$ python -q
>>> import numpy as np
>>> np.set_printoptions(suppress=True, linewidth=160)
>>> rd = lambda a: np.round(a, 2) + 0
>>> arr = np.array([[1.0, -8.0, 0.0, 0.0],
...     [4.0, 1.0, 0.0, 0.0],
...     [0.0, 0.0, 0.0, 3.0],
...     [0.0, 0.0, 0.0, 3.0]])
>>> # null space of dimension 1
>>> Uu, sigma, vt = np.linalg.svd(arr)
>>> np.argmax(sigma[:-1] / (sigma[1:] + 1e-6)) + 1
np.int64(3)
>>> M2 = Uu[:, :3] @ np.diag(sigma[:3]) @ vt[:3]
>>> np.linalg.matrix_rank(M2)
np.int64(3)
>>> rd(M2)
array([[ 1., -8.,  0.,  0.],
       [ 4.,  1.,  0.,  0.],
       [ 0.,  0.,  0.,  3.],
       [ 0.,  0.,  0.,  3.]])
>>> rd(np.linalg.norm(arr - M2, 2)), sigma[3]
(np.float64(0.0), np.float64(0.0))
>>> np.linalg.cond(arr) > 100
np.True_
>>> [round(float(x), 2) for x in np.linalg.svd(arr, compute_uv=False)[:3]]
[8.08, 4.24, 4.08]
>>> rd(np.trace(np.linalg.pinv(arr) @ arr))
np.float64(3.0)
>>> np.abs(np.diag(np.linalg.qr(arr)[1])) > 1e-9
array([ True,  True, False,  True])
>>> rd(np.sort(np.abs(np.linalg.eigvals(arr))))
array([0.  , 3.  , 5.74, 5.74])
>>> np.allclose(arr @ arr.T, arr.T @ arr)
False
>>> rd(np.linalg.det(arr))
np.float64(0.0)
>>> F = np.loadtxt("block6.csv", delimiter=",")
>>> F
array([[ 1.,  3., -2.],
       [ 0.,  0.,  0.],
       [ 0.,  0.,  0.],
       [ 1.,  3., -2.],
       [ 0.,  0.,  0.],
       [ 0.,  0.,  0.],
       [ 1.,  3., -2.],
       [ 0.,  0.,  0.],
       [ 1.,  3., -2.],
       [ 0.,  0.,  0.],
       [ 0.,  0.,  0.],
       [ 0.,  0.,  0.],
       [ 2.,  5., -2.],
       [ 0.,  0.,  0.],
       [ 0.,  0.,  0.],
       [ 0.,  0.,  0.],
       [ 4.,  0., -2.],
       [ 0.,  0.,  0.],
       [ 1.,  2.,  0.],
       [ 0.,  0.,  0.],
       [ 0.,  0.,  0.],
       [ 0.,  0.,  0.],
       [ 0.,  0.,  0.],
       [ 1.,  3., -2.],
       [ 5.,  3., -4.],
       [ 1.,  3., -2.]])
>>> # row 2 repeats row 1
>>> M2 = np.c_[F[:, :2] @ np.array([[0, 0], [5, 2]]), np.array([-8, -5, -8, 2, 0, 3, -7, 0, 5, -6, -9, 1, 4, 0, -1, 6, 9, -2, -3, -1, 0, -7, 7, 6, 8, 1])]
>>> M2
array([[15.,  6., -8.],
       [ 0.,  0., -5.],
       [ 0.,  0., -8.],
       [15.,  6.,  2.],
       [ 0.,  0.,  0.],
       [ 0.,  0.,  3.],
       [15.,  6., -7.],
       [ 0.,  0.,  0.],
       [15.,  6.,  5.],
       [ 0.,  0., -6.],
       [ 0.,  0., -9.],
       [ 0.,  0.,  1.],
       [25., 10.,  4.],
       [ 0.,  0.,  0.],
       [ 0.,  0., -1.],
       [ 0.,  0.,  6.],
       [ 0.,  0.,  9.],
       [ 0.,  0., -2.],
       [10.,  4., -3.],
       [ 0.,  0., -1.],
       [ 0.,  0.,  0.],
       [ 0.,  0., -7.],
       [ 0.,  0.,  7.],
       [15.,  6.,  6.],
       [15.,  6.,  8.],
       [15.,  6.,  1.]])
>>> rd(np.linalg.lstsq(F, M2[:, 0])[0])
array([0., 5., 0.])
>>> rd(np.linalg.norm(np.linalg.qr(F)[0].T @ M2, axis=0) ** 2 / ((M2 ** 2).sum(axis=0) + 1e-12))
array([1.  , 1.  , 0.21])
